$ python -q
>>> import numpy as np
>>> np.set_printoptions(precision=2, suppress=True, linewidth=100, legacy="1.25")
>>> f = np.array([0, 3, -1, -1, -1, 2, 1, 3, 2])
>>> r1 = np.array([-1, 0, 0, 0])
>>> M = f[:, None] + r1[None, :]
>>> M
array([[-1,  0,  0,  0],
       [ 2,  3,  3,  3],
       [-2, -1, -1, -1],
       [-2, -1, -1, -1],
       [-2, -1, -1, -1],
       [ 1,  2,  2,  2],
       [ 0,  1,  1,  1],
       [ 2,  3,  3,  3],
       [ 1,  2,  2,  2]])
>>> np.abs(np.diag(np.linalg.qr(M)[1])) > 1e-9
array([ True,  True, False, False])
>>> np.linalg.lstsq(M[:-1].T, M[-1])[2]
2
>>> np.round(M @ np.linalg.pinv(M) @ M, 2) + 0
array([[-1.,  0.,  0.,  0.],
       [ 2.,  3.,  3.,  3.],
       [-2., -1., -1., -1.],
       [-2., -1., -1., -1.],
       [-2., -1., -1., -1.],
       [ 1.,  2.,  2.,  2.],
       [ 0.,  1.,  1.,  1.],
       [ 2.,  3.,  3.,  3.],
       [ 1.,  2.,  2.,  2.]])
>>> Uu, s, Vt = np.linalg.svd(M)
>>> np.argmax(s[:-1] / (s[1:] + 1e-6)) + 1
2
>>> A2 = Uu[:, :2] @ np.diag(s[:2]) @ Vt[:2]
>>> round(float(np.linalg.norm(M - A2) / np.linalg.norm(M)), 2)
0.0
>>> round(np.abs(M - A2).max(), 2)
0.0
>>> [round(float(x), 2) for x in np.linalg.svd(M, compute_uv=False)[:3]]
[10.36, 2.4, 0.0]
>>> np.argsort(-np.linalg.norm(M, axis=0).round(6), kind="stable")[:3]
array([1, 2, 3])
>>> np.linalg.matrix_rank(M, rtol=0.1)
2
>>> np.round(np.linalg.norm(M, "nuc"), 2)
12.76
>>> round(np.linalg.norm(M, 2), 2)
10.36
>>> np.linalg.norm(M, axis=1)
array([1.  , 5.57, 2.65, 2.65, 2.65, 3.61, 1.73, 5.57, 3.61])
>>> np.linalg.norm(M, axis=1).argmax()
1
>>> round(float(np.linalg.norm(M[2], 1)), 2), round(float(np.linalg.norm(M[2], np.inf)), 2)
(5.0, 2.0)
>>> np.round(np.linalg.norm(M, 1), 2), round(float(np.linalg.norm(M, np.inf)), 2)
(14.0, 11.0)
>>> np.round(np.linalg.norm(M) ** 2 / np.linalg.norm(M, 2) ** 2, 2)
1.05
>>> np.linalg.norm(M, axis=0)
array([4.8 , 5.48, 5.48, 5.48])
>>> np.round(np.linalg.norm(M[2] - M[5]), 2)
6.0
>>> M[2] @ M[5]
-8
